In [1]: import numpy as np

In [2]: np.set_printoptions(suppress=True, linewidth=100)

In [3]: def rnd(a):
   ...:     return np.round(a, 1) + 0
   ...: 

In [4]: feats = np.load("x.npy")

In [5]: feats
Out[5]: 
array([[1. , 0.9],
       [0.9, 1. ]])

In [6]: ev, V = np.linalg.eig(feats)

In [7]: rnd(np.sort(np.linalg.eigvals(np.linalg.inv(feats))))
Out[7]: array([ 0.5, 10. ])

In [8]: rnd(np.prod(ev))
Out[8]: np.float64(0.2)

In [9]: rnd(np.sort(np.linalg.eigvals(feats @ feats)))
Out[9]: array([0. , 3.6])

In [10]: rng = np.random.default_rng(126813)

In [11]: z = rng.permutation(2)

In [12]: other = feats[:, z] * rng.choice([-1, 1], 2)

In [13]: other
Out[13]: 
array([[-1. , -0.9],
       [-0.9, -1. ]])

In [14]: U, _, Vh = np.linalg.svd(feats.T @ other)

In [15]: z
Out[15]: array([0, 1])

In [16]: rnd(np.linalg.lstsq(feats, other)[0])
Out[16]: 
array([[-1.,  0.],
       [ 0., -1.]])

In [17]: A = np.loadtxt("sample7.csv", delimiter=",")

In [18]: A
Out[18]: 
array([[1., 2., 2., 1.],
       [2., 9., 7., 8.],
       [2., 7., 6., 6.],
       [1., 8., 6., 9.]])

In [19]: U, sig, Vh = np.linalg.svd(A)

In [20]: V = Vh[:(sig > 1e-8).sum()]

In [21]: x = A[1] + -3 * A[0] + rng.integers(2) * np.eye(4)[3]

In [22]: x
Out[22]: array([-1.,  3.,  1.,  5.])

In [23]: np.linalg.matrix_rank(np.vstack([A, x]))
Out[23]: np.int64(3)

In [24]: rnd(V.T @ V)
Out[24]: 
array([[ 0.4,  0. ,  0.4, -0.2],
       [ 0. ,  1. ,  0. ,  0. ],
       [ 0.4,  0. ,  0.7,  0.1],
       [-0.2,  0. ,  0.1,  0.9]])

In [25]: X = np.tril(np.array([[0, 0, 2, 1, 0],
    ...:     [3, 3, 3, 3, 1],
    ...:     [3, 3, 0, 0, 2],
    ...:     [2, 0, 1, 2, 2],
    ...:     [0, 0, 0, 1, 0]]), -1) + np.eye(5, dtype=int)

In [26]: X
Out[26]: 
array([[1, 0, 0, 0, 0],
       [3, 1, 0, 0, 0],
       [3, 3, 1, 0, 0],
       [2, 0, 1, 1, 0],
       [0, 0, 0, 1, 1]])

In [27]: u = np.array([-8, -8])

In [28]: np.polyval(u, X[2])
Out[28]: array([-32, -32, -16,  -8,  -8])

In [29]: np.correlate(X[2], X[0], "full")
Out[29]: array([0, 0, 0, 0, 3, 3, 1, 0, 0])

In [30]: other = X + rng.integers(-2, 3, (5, 4)) @ rng.integers(-2, 3, (4, 5))

In [31]: other
Out[31]: 
array([[ 2, -2,  2, -2,  0],
       [ 5, -2,  3, -3,  1],
       [ 1,  7,  0,  3, -1],
       [ 2,  0, -2,  3, -1],
       [-2,  0,  3, -1, -2]])

In [32]: other - X
Out[32]: 
array([[ 1, -2,  2, -2,  0],
       [ 2, -3,  3, -3,  1],
       [-2,  4, -1,  3, -1],
       [ 0,  0, -3,  2, -1],
       [-2,  0,  3, -2, -3]])

In [33]: rnd(np.linalg.svd(other - X, compute_uv=False))
Out[33]: array([9.1, 5.2, 2.5, 0.7, 0. ])

In [34]: np.linalg.matrix_rank(other - X, tol=1e-8)
Out[34]: np.int64(4)

In [35]: np.abs(other - X).sum(axis=1)
Out[35]: array([ 7, 12, 11,  6, 10])

In [36]: np.linalg.matrix_rank(X - X[0, 0] * np.eye(5))
Out[36]: np.int64(4)

In [37]: X @ X
Out[37]: 
array([[ 1,  0,  0,  0,  0],
       [ 6,  1,  0,  0,  0],
       [15,  6,  1,  0,  0],
       [ 7,  3,  2,  1,  0],
       [ 2,  0,  1,  2,  1]])

In [38]: [int(np.linalg.matrix_rank(np.linalg.matrix_power(X, p))) for p in range(1, 6)]
Out[38]: [5, 5, 5, 5, 5]

In [39]: z = rng.permutation(5)

In [40]: z
Out[40]: array([4, 0, 2, 3, 1])

In [41]: other = X[z][:, z]

In [42]: other
Out[42]: 
array([[1, 0, 0, 1, 0],
       [0, 1, 0, 0, 0],
       [0, 3, 1, 0, 3],
       [0, 2, 1, 1, 0],
       [0, 3, 0, 0, 1]])

In [43]: np.allclose(other, X)
Out[43]: False

In [44]: rnd(np.sort(np.abs(np.linalg.eigvals(other))))
Out[44]: array([1., 1., 1., 1., 1.])

In [45]: rnd(np.linalg.det(other)), rnd(np.linalg.det(X[z]))
Out[45]: (np.float64(1.0), np.float64(1.0))

In [46]: np.diag(other)
Out[46]: array([1, 1, 1, 1, 1])

In [47]: ev, V = np.linalg.eig(other)

In [48]: np.prod(ev)
Out[48]: np.float64(1.0)

In [49]: rnd(np.sort(np.linalg.eigvals(other.T)))
Out[49]: array([1., 1., 1., 1., 1.])

In [50]: other @ V[:, 0] - ev[0] * V[:, 0]
Out[50]: array([0., 0., 0., 0., 0.])

In [51]: rnd(np.sort(np.linalg.eigvals(np.linalg.inv(other))))
Out[51]: array([1., 1., 1., 1., 1.])

In [52]: theta = np.deg2rad(60)

In [53]: K = np.eye(5)

In [54]: K[np.ix_([1, 4], [1, 4])] = [[np.cos(theta), -np.sin(theta)], [np.sin(theta), np.cos(theta)]]

In [55]: rnd(K)
Out[55]: 
array([[ 1. ,  0. ,  0. ,  0. ,  0. ],
       [ 0. ,  0.5,  0. ,  0. , -0.9],
       [ 0. ,  0. ,  1. ,  0. ,  0. ],
       [ 0. ,  0. ,  0. ,  1. ,  0. ],
       [ 0. ,  0.9,  0. ,  0. ,  0.5]])

In [56]: ev, V = np.linalg.eig(X)

In [57]: rnd(np.sort(np.linalg.eigvals(X.T)))
Out[57]: array([1., 1., 1., 1., 1.])

In [58]: np.prod(ev)
Out[58]: np.float64(1.0)

In [59]: rnd(np.sort(np.linalg.eigvals(np.linalg.inv(X))))
Out[59]: array([1., 1., 1., 1., 1.])

In [60]: ev
Out[60]: array([1., 1., 1., 1., 1.])

In [61]: rnd(np.sort(np.linalg.eigvals(K).real))
Out[61]: array([0.5, 0.5, 1. , 1. , 1. ])

In [62]: rnd(np.linalg.det(K))
Out[62]: np.float64(1.0)

In [63]: rnd(K @ K)
Out[63]: 
array([[ 1. ,  0. ,  0. ,  0. ,  0. ],
       [ 0. , -0.5,  0. ,  0. , -0.9],
       [ 0. ,  0. ,  1. ,  0. ,  0. ],
       [ 0. ,  0. ,  0. ,  1. ,  0. ],
       [ 0. ,  0.9,  0. ,  0. , -0.5]])

In [64]: def softmax(z):
    ...:     e = np.exp(z - z.max(axis=-1, keepdims=True))
    ...:     return e / e.sum(axis=-1, keepdims=True)
    ...: 

In [65]: rnd(softmax(K).sum(axis=1))
Out[65]: array([1., 1., 1., 1., 1.])

In [66]: rnd(softmax(K[4]))
Out[66]: array([0.1, 0.3, 0.1, 0.1, 0.2])

In [67]: scores = K @ K.T / np.sqrt(5)

In [68]: rnd(softmax(scores))
Out[68]: 
array([[0.3, 0.2, 0.2, 0.2, 0.2],
       [0.2, 0.3, 0.2, 0.2, 0.2],
       [0.2, 0.2, 0.3, 0.2, 0.2],
       [0.2, 0.2, 0.2, 0.3, 0.2],
       [0.2, 0.2, 0.2, 0.2, 0.3]])

In [69]: m1 = np.loadtxt("block17.csv", delimiter=",")

In [70]: rnd(m1)
Out[70]: 
array([[-0.4, -1. , -1.5,  3. , -1.9],
       [ 1.4, -0.9, -2.2, -2.3, -1.7],
       [ 2.6,  2.4, -1.2,  1.1,  1. ],
       [ 0.2,  2. ,  1.8, -0.2, -2.9],
       [-2.6,  2.1, -2. , -0.6,  0.1]])

In [71]: x = np.array([1, 1, 2, 0, 2])

In [72]: target = m1 @ x

In [73]: beta, lr = np.zeros(5), 1 / np.linalg.norm(m1, 2) ** 2

In [74]: for i in range(12):
    ...:     beta -= lr * m1.T @ (m1 @ beta - target)
    ...:     if i % 2 == 0: print(i, round(np.linalg.norm(m1 @ beta - target), 1))
    ...: 
0 0.0
2 0.0
4 0.0
6 0.0
8 0.0
10 0.0

In [75]: rnd(beta)
Out[75]: array([1., 1., 2., 0., 2.])

In [76]: W0 = np.array([[0.5, 0.0, 0.5, 0.0],
    ...:     [0.0, 1.0, 0.0, 0.0],
    ...:     [0.0, 0.3, 0.7, 0.0],
    ...:     [0.0, 0.5, 0.0, 0.5]])

In [77]: other = W0 / np.sqrt((W0 ** 2).mean(axis=1, keepdims=True))

In [78]: np.linalg.matrix_rank(other) == np.linalg.matrix_rank(W0)
Out[78]: np.True_

In [79]: rnd(W0 - W0.mean(axis=1, keepdims=True))
Out[79]: 
array([[ 0.2, -0.2,  0.2, -0.2],
       [-0.2,  0.8, -0.2, -0.2],
       [-0.2,  0. ,  0.4, -0.2],
       [-0.2,  0.2, -0.2,  0.2]])

In [80]: rnd(np.linalg.norm(other, axis=1))
Out[80]: array([2., 2., 2., 2.])

In [81]: ev, V = np.linalg.eig(W0)

In [82]: W0 @ V[:, 0] - ev[0] * V[:, 0]
Out[82]: array([0., 0., 0., 0.])

In [83]: ev
Out[83]: array([0.5, 0.5, 0.7, 1. ])

In [84]: np.trace(W0)
Out[84]: np.float64(2.7)

In [85]: rnd((W0 - W0.T) / 2)
Out[85]: 
array([[ 0. ,  0. ,  0.2,  0. ],
       [ 0. ,  0. , -0.2, -0.2],
       [-0.2,  0.2,  0. ,  0. ],
       [ 0. ,  0.2,  0. ,  0. ]])

In [86]: rnd((W0 + W0.T) / 2)
Out[86]: 
array([[0.5, 0. , 0.2, 0. ],
       [0. , 1. , 0.2, 0.2],
       [0.2, 0.2, 0.7, 0. ],
       [0. , 0.2, 0. , 0.5]])

In [87]: u = np.array([2, -1, -1])

In [88]: rnd(np.convolve(W0[2], u))
Out[88]: array([ 0. ,  0.6,  1.1, -1. , -0.7,  0. ])

In [89]: rnd(np.array([np.convolve(row, u, "same") for row in W0]))
Out[89]: 
array([[-0.5,  0.5, -0.5, -0.5],
       [ 2. , -1. , -1. ,  0. ],
       [ 0.6,  1.1, -1. , -0.7],
       [ 1. , -0.5,  0.5, -0.5]])

In [90]: rnd(np.polyval(u, W0[2]))
Out[90]: array([-1. , -1.1, -0.7, -1. ])

In [91]: x = np.array([3, 2])

In [92]: target = feats @ x

In [93]: target
Out[93]: array([4.8, 4.7])

In [94]: rnd(np.linalg.solve(feats, target))
Out[94]: array([3., 2.])

In [95]: E = np.load("run0.npy")

In [96]: E
Out[96]: 
array([[6., 1., 1.],
       [1., 6., 1.],
       [1., 1., 6.]])

In [97]: ev, V = np.linalg.eig(E)

In [98]: rnd(E @ V[:, 0] - ev[0] * V[:, 0])
Out[98]: array([0., 0., 0.])

In [99]: rnd(np.sort(np.linalg.eigvals(E.T)))
Out[99]: array([5., 5., 8.])

In [100]: rnd(np.sort(np.linalg.eigvals(E @ E)))
Out[100]: array([25., 25., 64.])

In [101]: rnd(ev)
Out[101]: array([5., 8., 5.])

In [102]: rnd(np.sort(np.linalg.eigvals(np.linalg.inv(E))))
Out[102]: array([0.1, 0.2, 0.2])

In [103]: T = np.stack([E, 4 * E, E[::-1]])

In [104]: rnd(np.linalg.det(T))
Out[104]: array([  200., 12800.,  -200.])

In [105]: T.shape
Out[105]: (3, 3, 3)

In [106]: rnd(np.linalg.norm(T, axis=(1, 2)))
Out[106]: array([10.7, 42.7, 10.7])

In [107]: np.linalg.matrix_rank(T.reshape(3, -1))
Out[107]: np.int64(2)

In [108]: np.linalg.matrix_rank(T)
Out[108]: array([3, 3, 3])
